$ python3 -q
>>> import numpy as np
>>> np.set_printoptions(suppress=True, linewidth=160)
>>> J = np.load("m.npy")
>>> J
array([[1.  , 0.5 , 0.25, 0.12],
       [0.5 , 1.  , 0.5 , 0.25],
       [0.25, 0.5 , 1.  , 0.5 ],
       [0.12, 0.25, 0.5 , 1.  ]])
>>> x = np.array([-2, -2, 1, 1])
>>> rhs = J @ x
>>> rhs
array([-2.63, -2.25,  0.  ,  0.76])
>>> np.round(np.linalg.solve(J, rhs + J[:, 3]), 2)
array([-2., -2.,  1.,  2.])
>>> arr = np.loadtxt("out14.csv", delimiter=",")
>>> arr
array([[  0.  ,   1.01,   2.98, -11.63],
       [  0.  ,   1.01,   2.95, -11.56],
       [  0.  ,   1.09,   0.32,  -3.86],
       [  0.  ,   0.66,  -0.61,  -1.3 ],
       [  0.  ,   0.6 ,  -0.66,  -1.15],
       [  0.  ,   0.57,  -0.68,  -1.06],
       [  0.  ,   0.28,  -0.73,  -0.47],
       [  0.  ,   0.08,  -0.49,  -0.19],
       [  0.  ,   0.03,  -0.31,  -0.11],
       [  0.  ,   0.43,   1.8 ,   0.82],
       [  0.  ,   0.62,   2.24,   1.12],
       [  0.  ,   1.12,   3.21,   1.89],
       [  0.  ,   1.71,   4.2 ,   2.84],
       [  0.  ,   1.8 ,   4.33,   2.99],
       [  0.  ,   3.38,   6.47,   5.65],
       [  0.  ,   4.64,   7.96,   7.89],
       [  0.  ,   5.3 ,   8.68,   9.08],
       [  0.  ,   6.76,  10.17,  11.77],
       [  0.  ,   7.04,  10.45,  12.3 ],
       [  0.  ,   9.06,  12.34,  16.14],
       [  0.  ,  13.36,  15.96,  24.63]])
>>> r0 = np.array([2, -2])
>>> np.round(np.polyval(r0, arr[1]), 2)
array([ -2.  ,   0.02,   3.9 , -25.12])
>>> np.round(np.cross(arr[1, :3], arr[0, :3]), 2)
array([0.03, 0.  , 0.  ])
>>> print(np.round(np.correlate(arr[1], arr[0], "full"), 2))
[  0.   -11.75 -31.3  144.25 -31.47 -11.68   0.  ]
>>> np.linalg.cond(arr) > 100
np.True_
>>> np.linalg.matrix_rank(arr, rtol=0.1)
np.int64(2)
>>> print([round(float(x), 2) for x in np.linalg.svd(arr, compute_uv=False)[:3]])
[52.02, 15.2, 3.37]
>>> left, sv, VT = np.linalg.svd(arr)
>>> sv.round(2)
array([52.02, 15.2 ,  3.37,  0.  ])
>>> B = left[:, :3] @ np.diag(sv[:3]) @ VT[:3]
>>> np.linalg.matrix_rank(arr, rtol=0.05)
np.int64(3)
>>> np.round(np.linalg.norm(arr - B, 2), 2), sv[3]
(np.float64(0.0), np.float64(0.0))
>>> print(np.linalg.matrix_rank(B))
3
>>> rank = np.linalg.matrix_rank(arr)
>>> rank
np.int64(3)
>>> ns = np.linalg.svd(arr)[2][rank:].T
>>> arr @ ns
array([[0.],
       [0.],
       [0.],
       [0.],
       [0.],
       [0.],
       [0.],
       [0.],
       [0.],
       [0.],
       [0.],
       [0.],
       [0.],
       [0.],
       [0.],
       [0.],
       [0.],
       [0.],
       [0.],
       [0.],
       [0.]])
>>> print(ns[:, 0] / ns[np.abs(ns[:, 0]).round(6).argmax(), 0])
[1. 0. 0. 0.]
